% ipython --no-banner

In [1]: import numpy as np

In [2]: import numpy.linalg as la

In [3]: np.set_printoptions(precision=3, suppress=True, linewidth=120)

In [4]: mat = np.loadtxt("mat.csv", delimiter=",")

In [5]: mat
Out[5]: 
array([[ 0.577, -0.724,  0.417,  3.625],
       [ 0.176, -2.549,  3.274,  1.104],
       [ 0.931,  1.509,  2.724, -0.235]])

In [6]: W1 = np.array([[0, 1, 1, 2, 2, 3],
   ...:     [1, 3, 1, 2, 0, 3],
   ...:     [0, 2, 0, 1, 3, 0],
   ...:     [1, 1, 3, 3, 0, 2]])

In [7]: coef = np.array([-3, 3, -2, 1, 1, -2])

In [8]: H = np.maximum(mat @ W1 + coef, 0)

In [9]: (H > 0).astype(int)
Out[9]: 
array([[0, 1, 1, 1, 1, 1],
       [0, 1, 0, 1, 1, 0],
       [0, 1, 0, 1, 1, 1]])

In [10]: H
Out[10]: 
array([[ 0.   ,  5.864,  8.728, 11.998,  3.405,  4.809],
       [ 0.   ,  3.181,  0.   ,  2.84 , 11.174,  0.   ],
       [ 0.   , 13.671,  0.   ,  7.899, 11.034,  4.85 ]])

In [11]: la.matrix_rank(H)
Out[11]: np.int64(3)

In [12]: C = np.array([[3, 0, 2], [1, 0, 3], [3, 3, 0], [1, 3, 3], [1, 2, 0], [2, 3, 2]])

In [13]: H @ C
Out[13]: 
array([[57.069, 83.415, 63.204],
       [17.195, 30.868, 18.063],
       [42.304, 60.315, 74.41 ]])

In [14]: W1 @ C
Out[14]: 
array([[14, 22, 15],
       [17, 18, 23],
       [ 6,  9,  9],
       [20, 24, 18]])

In [15]: B = mat / la.norm(mat, axis=1, keepdims=True)

In [16]: G = B @ B.T

In [17]: G[2]
Out[17]: array([-0.022,  0.355,  1.   ])

In [18]: np.argwhere(np.triu(np.abs(G) > 0.95, 1))
Out[18]: array([], shape=(0, 2), dtype=int64)

In [19]: mat.sum(axis=0)
Out[19]: array([ 1.684, -1.764,  6.415,  4.494])

In [20]: la.svd(mat, compute_uv=False)
Out[20]: array([5.  , 3.5 , 2.45])

In [21]: np.count_nonzero(mat)
Out[21]: np.int64(12)

In [22]: np.round(la.norm(mat), 3)
Out[22]: np.float64(6.577)
